$ python -q
>>> import numpy as np
>>> np.set_printoptions(precision=4, suppress=True, linewidth=100, sign=" ")
>>> def rnd(a):
...     return np.round(a, 4) + 0
... 
>>> m1 = np.load("w.npy")
>>> m1
array([[ 1.1   , -2.2   , -2.1011, -1.6   ],
       [-0.5   , -0.5   ,  0.8613,  0.3   ],
       [ 1.6   ,  1.4   , -3.0701,  1.8   ],
       [ 0.7   ,  0.1   , -1.3185, -1.3   ],
       [-0.4   ,  1.5   ,  0.8429, -0.1   ],
       [-1.8   , -0.9   ,  3.4564,  0.9   ],
       [ 0.5   ,  1.2   , -1.0406, -0.1   ],
       [-2.4   ,  1.3   ,  4.6344, -0.2   ],
       [-2.7   ,  0.8   ,  5.186 ,  0.6   ],
       [-0.3   ,  0.1   ,  0.5428, -1.    ],
       [ 0.3   , -2.1   , -0.6909,  1.    ],
       [-0.2   ,  1.4   ,  1.0559, -0.8   ],
       [ 0.5   ,  0.4   , -0.4234, -1.    ],
       [-0.2   , -1.2   ,  0.3954,  0.2   ]])
>>> x0 = np.array([3, 0, -4, 3])
>>> y = m1 @ x0
>>> coef, lr = np.zeros(4), 1 / np.linalg.norm(m1, 2) ** 2
>>> for i in range(300):
...     coef -= lr * m1.T @ (m1 @ coef - y)
...     if i % 50 == 0: print(i, round(np.linalg.norm(m1 @ coef - y), 4))
... 
0 10.1554
50 0.3107
100 0.2934
150 0.2775
200 0.2624
250 0.2482
>>> rnd(np.linalg.cond(m1))
np.float64(29.9465)
>>> Xs = (m1 - m1.mean(axis=0)) / m1.std(axis=0)
>>> rnd(Xs.std(axis=0))
array([ 1.,  1.,  1.,  1.])
>>> coef = np.linalg.lstsq(np.delete(Xs, 2, axis=1), Xs[:, 2])[0]
>>> rnd(coef)
array([-0.9957,  0.0375, -0.0382])
>>> z = m1[:, 2] > np.median(m1[:, 2])
>>> u = m1[z].mean(axis=0) - m1[~z].mean(axis=0)
>>> print(np.argsort(-np.abs(u).round(6), kind="stable"))
[ 2  0  1  3]
>>> print(rnd(u))
[-1.8286  0.8714  3.547   0.1   ]
>>> theta = np.radians(45)
>>> Rm = np.eye(4)
>>> Rm[1, 1] = Rm[3, 3] = np.cos(theta)
>>> Rm[1, 3], Rm[3, 1] = -np.sin(theta), np.sin(theta)
>>> print(rnd(Rm))
[[ 1.      0.      0.      0.    ]
 [ 0.      0.7071  0.     -0.7071]
 [ 0.      0.      1.      0.    ]
 [ 0.      0.7071  0.      0.7071]]
>>> M2 = m1 @ Rm.T
>>> rnd(np.linalg.det(Rm)), rnd(np.trace(Rm))
(np.float64(1.0), np.float64(3.4142))
>>> print(rnd(np.linalg.svd(m1, compute_uv=False)), rnd(np.linalg.svd(M2, compute_uv=False)))
[ 10.1807   4.5478   3.5058   0.34  ] [ 10.1807   4.5478   3.5058   0.34  ]
>>> rng = np.random.default_rng(20)
>>> theta = np.sort(rng.uniform(-2, 2, 47))
>>> arr = np.c_[theta, theta ** 2, theta ** 3] @ np.array([[1, -1, -1, 3, 2, 3, 1, -2, 2],
...     [-1, -1, -3, 2, 0, -2, -1, 2, 1],
...     [3, -2, -3, 0, -1, -1, 0, -1, -3]])
>>> rnd(arr)
array([[-29.1921,  13.5867,  13.5087,   1.9014,   3.8035,  -6.0183,  -5.901 ,  19.5657,  23.2518],
       [-22.1887,  10.0509,   9.3772,   1.0368,   2.1527,  -6.0427,  -4.9925,  15.7171,  16.8197],
       [-19.7407,   8.8385,   7.9972,   0.7314,   1.6036,  -5.9816,  -4.6493,  14.3291,  14.6004],
       [-19.5314,   8.7355,   7.881 ,   0.7053,   1.5575,  -5.9744,  -4.6192,  14.2092,  14.4115],
       [-18.3209,   8.1421,   7.2154,   0.554 ,   1.2936,  -5.9254,  -4.4426,  13.5113,  13.3221],
       [-17.6667,   7.823 ,   6.8603,   0.4722,   1.1532,  -5.8937,  -4.3452,  13.131 ,  12.7357],
       [-16.5609,   7.2865,   6.2679,   0.3341,   0.9196,  -5.8311,  -4.1774,  12.4826,  11.7485],
       [-15.6031,   6.8249,   5.7633,   0.2146,   0.7214,  -5.7669,  -4.0284,  11.915 ,  10.8978],
       [-14.1957,   6.1523,   5.0375,   0.0397,   0.4381,  -5.6541,  -3.8027,  11.0697,   9.6563],
       [-13.0149,   5.5936,   4.4446,  -0.1061,   0.2087,  -5.5402,  -3.6063,  10.3488,   8.6236],
       [-12.0471,   5.1399,   3.9707,  -0.2247,   0.0271,  -5.432 ,  -3.44  ,   9.7491,   7.7843],
       [ -9.5632,   3.9959,   2.8131,  -0.5221,  -0.4059,  -5.08  ,  -2.9866,   8.1654,   5.6661],
       [ -6.5217,   2.6463,   1.5458,  -0.8581,  -0.8432,  -4.4465,  -2.3593,   6.1061,   3.1757],
       [ -5.1922,   2.0803,   1.0647,  -0.9837,  -0.9834,  -4.063 ,  -2.0477,   5.1435,   2.1447],
       [ -4.5707,   1.8222,   0.8604,  -1.0342,  -1.0329,  -3.8511,  -1.8907,   4.6747,   1.6814],
       [ -4.0821,   1.6227,   0.7108,  -1.0685,  -1.0624,  -3.666 ,  -1.7609,   4.2954,   1.3279],
       [ -3.6959,   1.4674,   0.6004,  -1.0914,  -1.0786,  -3.5061,  -1.6536,   3.9879,   1.0568],
       [ -3.0732,   1.2217,   0.4391,  -1.1174,  -1.0886,  -3.2171,  -1.47  ,   3.4744,   0.6387],
       [ -2.9138,   1.1599,   0.4015,  -1.1214,  -1.0873,  -3.1359,  -1.4206,   3.3389,   0.5363],
       [ -2.0843,   0.8459,   0.2359,  -1.1151,  -1.0454,  -2.6494,  -1.1419,   2.5979,   0.0449],
       [ -1.0654,   0.479 ,   0.1217,  -0.9853,  -0.8568,  -1.8144,  -0.7216,   1.5579,  -0.3917],
       [ -0.6392,   0.3272,   0.1112,  -0.826 ,  -0.6787,  -1.306 ,  -0.4953,   1.0386,  -0.4508],
       [ -0.4167,   0.2425,   0.1106,  -0.6769,  -0.5321,  -0.9618,  -0.3532,   0.7275,  -0.4132],
       [ -0.2733,   0.1804,   0.1048,  -0.5315,  -0.4018,  -0.6913,  -0.2474,   0.5034,  -0.3424],
       [ -0.1908,   0.1388,   0.0942,  -0.4179,  -0.3071,  -0.5108,  -0.1796,   0.3629,  -0.2754],
       [ -0.1539,   0.1177,   0.086 ,  -0.3569,  -0.2584,  -0.4226,  -0.1473,   0.2968,  -0.237 ],
       [ -0.151 ,   0.116 ,   0.0852,  -0.3518,  -0.2543,  -0.4154,  -0.1447,   0.2914,  -0.2337],
       [  0.0845,  -0.1001,  -0.1172,   0.2877,   0.1801,   0.2542,   0.0823,  -0.1652,   0.1868],
       [  0.1322,  -0.1707,  -0.2152,   0.4735,   0.285 ,   0.3876,   0.1233,  -0.2495,   0.2998],
       [  0.188 ,  -0.2629,  -0.3548,   0.696 ,   0.3999,   0.5207,   0.1625,  -0.3335,   0.4245],
       [  0.5245,  -0.8406,  -1.3413,   1.764 ,   0.8115,   0.855 ,   0.2477,  -0.5876,   0.8311],
       [  0.5501,  -0.8818,  -1.4144,   1.8267,   0.8292,   0.8619,   0.2488,  -0.598 ,   0.8444],
       [  0.5621,  -0.901 ,  -1.4486,   1.8555,   0.8372,   0.8647,   0.2491,  -0.6026,   0.8502],
       [  0.7079,  -1.127 ,  -1.8522,   2.1768,   0.9167,   0.8794,   0.2488,  -0.6506,   0.8968],
       [  0.7752,  -1.2277,  -2.0327,   2.3109,   0.9451,   0.8771,   0.2463,  -0.6689,   0.907 ],
       [  1.577 ,  -2.3144,  -3.9874,   3.534 ,   1.0848,   0.6558,   0.1737,  -0.8151,   0.7518],
       [  1.5865,  -2.3265,  -4.009 ,   3.5459,   1.0851,   0.6521,   0.1726,  -0.8165,   0.7481],
       [  1.6435,  -2.3982,  -4.1379,   3.6163,   1.0869,   0.6294,   0.1661,  -0.8246,   0.7256],
       [  1.747 ,  -2.5275,  -4.3699,   3.7408,   1.0886,   0.5869,   0.154 ,  -0.8391,   0.6823],
       [  1.7779,  -2.5657,  -4.4386,   3.7771,   1.0887,   0.5739,   0.1504,  -0.8433,   0.6688],
       [  2.8838,  -3.8688,  -6.7667,   4.8972,   1.0141,   0.0579,   0.0145,  -0.9855,   0.072 ],
       [  3.84  ,  -4.9255,  -8.6409,   5.6871,   0.8762,  -0.4287,  -0.1047,  -1.1055,  -0.5534],
       [  5.2985,  -6.4634, -11.3491,   6.715 ,   0.5994,  -1.196 ,  -0.2828,  -1.2949,  -1.6088],
       [  5.5305,  -6.702 , -11.7675,   6.8646,   0.5504,  -1.3194,  -0.3105,  -1.3259,  -1.7844],
       [  5.5874,  -6.7603, -11.8697,   6.9008,   0.5382,  -1.3497,  -0.3173,  -1.3336,  -1.8278],
       [ 12.935 , -13.8493, -24.1385,  10.6224,  -1.3403,  -5.2684,  -1.1273,  -2.4329,  -7.9143],
       [ 20.2407, -20.4482, -35.3752,  13.4027,  -3.4694,  -9.0915,  -1.8385,  -3.6828, -14.4052]])
>>> # rows and columns are dependent
>>> z = arr[:, 1] > np.median(arr[:, 1])
>>> u = arr[z].mean(axis=0) - arr[~z].mean(axis=0)
>>> ((arr - arr.mean(axis=0)) @ u > 0).astype(int)
array([ 1,  1,  1,  1,  1,  1,  1,  1,  1,  1,  1,  1,  1,  1,  1,  1,  1,  1,  1,  0,  0,  0,  0,
        0,  0,  0,  0,  0,  0,  0,  0,  0,  0,  0,  0,  0,  0,  0,  0,  0,  0,  0,  0,  0,  0,  0,
        0])
>>> rnd((((arr - arr.mean(axis=0)) @ u > 0) == z).mean())
np.float64(0.9149)
>>> rnd(u)
array([-13.325 ,   7.9503,   9.5997,  -3.7095,  -0.2027,  -3.9227,  -2.7887,   9.0895,   7.7529])
